% ipython --no-banner

In [1]: import numpy as np

In [2]: import numpy.linalg as la

In [3]: np.set_printoptions(suppress=True, linewidth=100)

In [4]: Q, _ = la.qr(np.array([[-0.8, -0.8, -0.3, -0.3],
   ...:     [1.1, 0.8, -0.6, 0.7],
   ...:     [-1.7, 0.7, 0.8, 1.4],
   ...:     [1.0, -0.7, -1.2, 0.2]]))

In [5]: W0 = Q[:, :4]

In [6]: W0.round(2)
Out[6]: 
array([[-0.33,  0.57,  0.46, -0.59],
       [ 0.46, -0.58,  0.54, -0.4 ],
       [-0.71, -0.39,  0.45,  0.37],
       [ 0.42,  0.43,  0.54,  0.59]])

In [7]: proj = np.triu(np.array([[4, 9, 8, 7], [-4, -2, -6, 7], [-5, -6, 8, 7], [9, -3, 3, 6]]), 1) + np.eye(4)

In [8]: Y = proj @ W0 @ la.inv(proj)

In [9]: np.round(np.poly(Y), 2) + 0
Out[9]: array([ 1.  , -0.13,  0.  ,  0.13, -1.  ])

In [10]: la.matrix_rank(Y)
Out[10]: np.int64(4)

In [11]: np.round(la.det(Y), 2)
Out[11]: np.float64(-1.0)

In [12]: rng = np.random.default_rng(20)

In [13]: labels = rng.permutation(4)

In [14]: labels
Out[14]: array([0, 1, 3, 2])

In [15]: Y = W0[labels][:, labels]

In [16]: np.round(np.trace(Y), 2)
Out[16]: np.float64(0.13)

In [17]: np.allclose(Y, W0)
Out[17]: False

In [18]: round(float(la.det(Y)), 2), round(float(la.det(W0[labels])), 2)
Out[18]: (-1.0, 1.0)

In [19]: th = np.radians(21)

In [20]: Rm = np.eye(4)

In [21]: Rm[1, 1] = Rm[3, 3] = np.cos(th)

In [22]: Rm[1, 3], Rm[3, 1] = -np.sin(th), np.sin(th)

In [23]: Rm.round(2)
Out[23]: 
array([[ 1.  ,  0.  ,  0.  ,  0.  ],
       [ 0.  ,  0.93,  0.  , -0.36],
       [ 0.  ,  0.  ,  1.  ,  0.  ],
       [ 0.  ,  0.36,  0.  ,  0.93]])

In [24]: Y = W0 @ Rm.T

In [25]: np.round(np.abs(Y - W0).max(axis=0), 2)
Out[25]: array([0.  , 0.24, 0.  , 0.24])

In [26]: np.allclose(la.norm(W0, axis=1), la.norm(Y, axis=1))
Out[26]: True

In [27]: np.allclose(W0 @ W0.T, Y @ Y.T)
Out[27]: True

In [28]: np.round(la.svd(W0, compute_uv=False), 2), np.round(la.svd(Y, compute_uv=False), 2)
Out[28]: (array([1., 1., 1., 1.]), array([1., 1., 1., 1.]))

In [29]: Y = W0 + rng.integers(-2, 3, (4, 1)) @ rng.integers(-2, 3, (1, 4))

In [30]: Y.round(2)
Out[30]: 
array([[-2.33,  0.57, -1.54, -4.59],
       [ 2.46, -0.58,  2.54,  3.6 ],
       [ 0.29, -0.39,  1.45,  2.37],
       [ 0.42,  0.43,  0.54,  0.59]])

In [31]: np.round(la.svd(Y - W0, compute_uv=False), 2) + 0
Out[31]: array([7.35, 0.  , 0.  , 0.  ])

In [32]: la.matrix_rank(Y - W0, tol=1e-8)
Out[32]: np.int64(1)

In [33]: K = np.load("a.npy")

In [34]: K
Out[34]: 
array([[0., 0., 0., 8.],
       [0., 0., 0., 6.],
       [0., 0., 0., 7.],
       [8., 6., 7., 0.]])

In [35]: np.allclose(K[:-1].T @ la.lstsq(K[:-1].T, K[-1])[0], K[-1])
Out[35]: False

In [36]: try:
    ...:     la.inv(K)
    ...: except la.LinAlgError as e:
    ...:     print("failed:", e)
    ...: 
failed: Singular matrix

In [37]: round(np.trace(la.pinv(K) @ K), 2)
Out[37]: np.float64(2.0)

In [38]: Y = np.array([[0.6, -0.8, 0.2],
    ...:     [-1.0, -0.7, 1.2],
    ...:     [1.2, 0.1, -0.9],
    ...:     [1.2, -1.5, -0.4],
    ...:     [1.4, 0.5, 1.0]])

In [39]: C = np.array([[-0.1, -1.5, 0.2, -0.6, -1.0, -0.4],
    ...:     [0.9, -0.2, 0.8, 0.1, 0.8, -0.4],
    ...:     [-0.4, -0.7, -0.7, -0.1, -2.9, 1.1]])

In [40]: X = Y @ C

In [41]: X.round(2)
Out[41]: 
array([[-0.86, -0.88, -0.66, -0.46, -1.82,  0.3 ],
       [-1.01,  0.8 , -1.6 ,  0.41, -3.04,  2.  ],
       [ 0.33, -1.19,  0.95, -0.62,  1.49, -1.51],
       [-1.31, -1.22, -0.68, -0.83, -1.24, -0.32],
       [-0.09, -2.9 , -0.02, -0.89, -3.9 ,  0.34]])

In [42]: rank = la.matrix_rank(X)

In [43]: rank
Out[43]: np.int64(3)

In [44]: N = la.svd(X)[2][rank:].T

In [45]: [int(la.matrix_rank(X[:i])) for i in range(1, len(X) + 1)]
Out[45]: [1, 2, 3, 3, 3]

In [46]: [int(la.matrix_rank(X[:, :j + 1])) for j in range(6)]
Out[46]: [1, 2, 3, 3, 3, 3]

In [47]: [int(la.matrix_rank(np.delete(X, i, axis=0))) for i in range(5)]
Out[47]: [3, 3, 3, 3, 3]

In [48]: np.round(X @ N, 2) + 0
Out[48]: 
array([[0., 0., 0.],
       [0., 0., 0.],
       [0., 0., 0.],
       [0., 0., 0.],
       [0., 0., 0.]])
